$ python3 -q
>>> import numpy as np
>>> np.set_printoptions(precision=3, suppress=True, linewidth=120)
>>> cent = np.array([[3, -2, -2, 2, 3], [-2, 2, -3, -1, -2], [-3, 0, -1, -2, 1]])
>>> mat = np.repeat(cent, 17 // 3, axis=0)
>>> rng = np.random.default_rng(823179)
>>> mat = mat + 0.3 * rng.normal(size=mat.shape)
>>> mat
array([[ 3.162, -1.993, -2.471,  1.898,  2.979],
       [ 3.015, -1.795, -1.741,  2.143,  3.088],
       [ 3.18 , -2.048, -2.114,  1.852,  2.989],
       [ 2.512, -2.265, -1.82 ,  2.286,  3.174],
       [ 3.025, -2.17 , -1.759,  1.824,  2.783],
       [-2.229,  2.23 , -2.825, -1.197, -1.857],
       [-2.072,  2.367, -2.975, -0.859, -1.935],
       [-1.835,  2.053, -3.502, -0.529, -1.58 ],
       [-1.829,  1.642, -2.853, -1.062, -1.979],
       [-2.42 ,  2.041, -3.153, -0.385, -2.605],
       [-3.063,  0.381, -1.293, -1.837,  1.003],
       [-2.95 ,  0.066, -0.703, -2.528,  0.874],
       [-3.079,  0.524, -0.986, -2.442,  1.239],
       [-3.205, -0.379, -1.02 , -1.885,  1.609],
       [-3.092, -0.316, -0.975, -2.15 ,  1.209]])
>>> B = mat / np.sqrt((mat ** 2).mean(axis=1, keepdims=True))
>>> np.linalg.matrix_rank(mat - mat.mean(axis=1, keepdims=True))
np.int64(4)
>>> np.linalg.norm(B, axis=1)
array([2.236, 2.236, 2.236, 2.236, 2.236, 2.236, 2.236, 2.236, 2.236, 2.236, 2.236, 2.236, 2.236, 2.236, 2.236])
>>> q, evecs = np.linalg.qr(mat[:, :2])[0], np.linalg.qr(mat[:, 2:])[0]
>>> sv = np.linalg.svd(q.T @ evecs, compute_uv=False)
>>> np.degrees(np.arccos(sv.clip(0, 1)))
array([ 7.669, 18.795])
>>> sv
array([0.991, 0.947])
>>> (sv > 0.9).sum()
np.int64(2)
>>> print(round(np.linalg.norm(q @ q.T - evecs @ evecs.T, 2), 3))
1.0
>>> B = np.c_[mat[:, :2] @ np.array([[0, 2], [3, 1]]), np.array([-1, 2, 8, -6, 0, 0, 0, 3, 6, -6, 8, 7, 0, -5, -9])]
>>> B
array([[-5.98 ,  4.331, -1.   ],
       [-5.385,  4.234,  2.   ],
       [-6.144,  4.312,  8.   ],
       [-6.795,  2.759, -6.   ],
       [-6.51 ,  3.88 ,  0.   ],
       [ 6.689, -2.228,  0.   ],
       [ 7.101, -1.778,  0.   ],
       [ 6.158, -1.617,  3.   ],
       [ 4.926, -2.015,  6.   ],
       [ 6.123, -2.798, -6.   ],
       [ 1.144, -5.744,  8.   ],
       [ 0.199, -5.834,  7.   ],
       [ 1.571, -5.635,  0.   ],
       [-1.138, -6.789, -5.   ],
       [-0.947, -6.499, -9.   ]])
>>> np.linalg.norm(np.linalg.qr(mat)[0].T @ B, axis=0) ** 2 / ((B ** 2).sum(axis=0) + 1e-12)
array([1.   , 1.   , 0.381])
>>> np.linalg.matrix_rank(B)
np.int64(3)
>>> np.linalg.matrix_rank(np.c_[mat, B])
np.int64(6)
>>> np.round(np.linalg.norm(B - mat @ np.linalg.lstsq(mat, B)[0], axis=0), 3) + 0
array([ 0.   ,  0.   , 15.828])
